In [1]: import numpy as np

In [2]: import numpy.linalg as la

In [3]: np.set_printoptions(precision=3, suppress=True, linewidth=100, legacy="1.25")

In [4]: rd = lambda a: np.round(a, 3) + 0

In [5]: E = np.loadtxt("w.csv", delimiter=",")

In [6]: print(E)
[[4. 3. 0. 0. 0. 3. 3. 3. 3.]
 [3. 4. 0. 0. 0. 3. 3. 3. 3.]
 [0. 0. 4. 3. 3. 0. 0. 0. 0.]
 [0. 0. 3. 4. 3. 0. 0. 0. 0.]
 [0. 0. 3. 3. 4. 0. 0. 0. 0.]
 [3. 3. 0. 0. 0. 4. 3. 3. 3.]
 [3. 3. 0. 0. 0. 3. 4. 3. 3.]
 [3. 3. 0. 0. 0. 3. 3. 4. 3.]
 [3. 3. 0. 0. 0. 3. 3. 3. 4.]]

In [7]: # symmetric, so the eigenvalues are real

In [8]: E @ E
Out[8]: 
array([[61., 60.,  0.,  0.,  0., 60., 60., 60., 60.],
       [60., 61.,  0.,  0.,  0., 60., 60., 60., 60.],
       [ 0.,  0., 34., 33., 33.,  0.,  0.,  0.,  0.],
       [ 0.,  0., 33., 34., 33.,  0.,  0.,  0.,  0.],
       [ 0.,  0., 33., 33., 34.,  0.,  0.,  0.,  0.],
       [60., 60.,  0.,  0.,  0., 61., 60., 60., 60.],
       [60., 60.,  0.,  0.,  0., 60., 61., 60., 60.],
       [60., 60.,  0.,  0.,  0., 60., 60., 61., 60.],
       [60., 60.,  0.,  0.,  0., 60., 60., 60., 61.]])

In [9]: rd(np.abs(la.eigvals(E)).max())
Out[9]: 19.0

In [10]: vals, evecs = la.eigh(E)

In [11]: vec = np.array([3, 8, 3, 1, 9, 6, 0, 2, 8])

In [12]: print((np.sign(evecs[:, -1].round(6)) == np.sign(evecs[0, -1].round(6))).astype(int))
[1 1 0 0 0 1 1 1 1]

In [13]: (E != 0).astype(int)
Out[13]: 
array([[1, 1, 0, 0, 0, 1, 1, 1, 1],
       [1, 1, 0, 0, 0, 1, 1, 1, 1],
       [0, 0, 1, 1, 1, 0, 0, 0, 0],
       [0, 0, 1, 1, 1, 0, 0, 0, 0],
       [0, 0, 1, 1, 1, 0, 0, 0, 0],
       [1, 1, 0, 0, 0, 1, 1, 1, 1],
       [1, 1, 0, 0, 0, 1, 1, 1, 1],
       [1, 1, 0, 0, 0, 1, 1, 1, 1],
       [1, 1, 0, 0, 0, 1, 1, 1, 1]])

In [14]: E @ E
Out[14]: 
array([[61., 60.,  0.,  0.,  0., 60., 60., 60., 60.],
       [60., 61.,  0.,  0.,  0., 60., 60., 60., 60.],
       [ 0.,  0., 34., 33., 33.,  0.,  0.,  0.,  0.],
       [ 0.,  0., 33., 34., 33.,  0.,  0.,  0.,  0.],
       [ 0.,  0., 33., 33., 34.,  0.,  0.,  0.,  0.],
       [60., 60.,  0.,  0.,  0., 61., 60., 60., 60.],
       [60., 60.,  0.,  0.,  0., 60., 61., 60., 60.],
       [60., 60.,  0.,  0.,  0., 60., 60., 61., 60.],
       [60., 60.,  0.,  0.,  0., 60., 60., 60., 61.]])
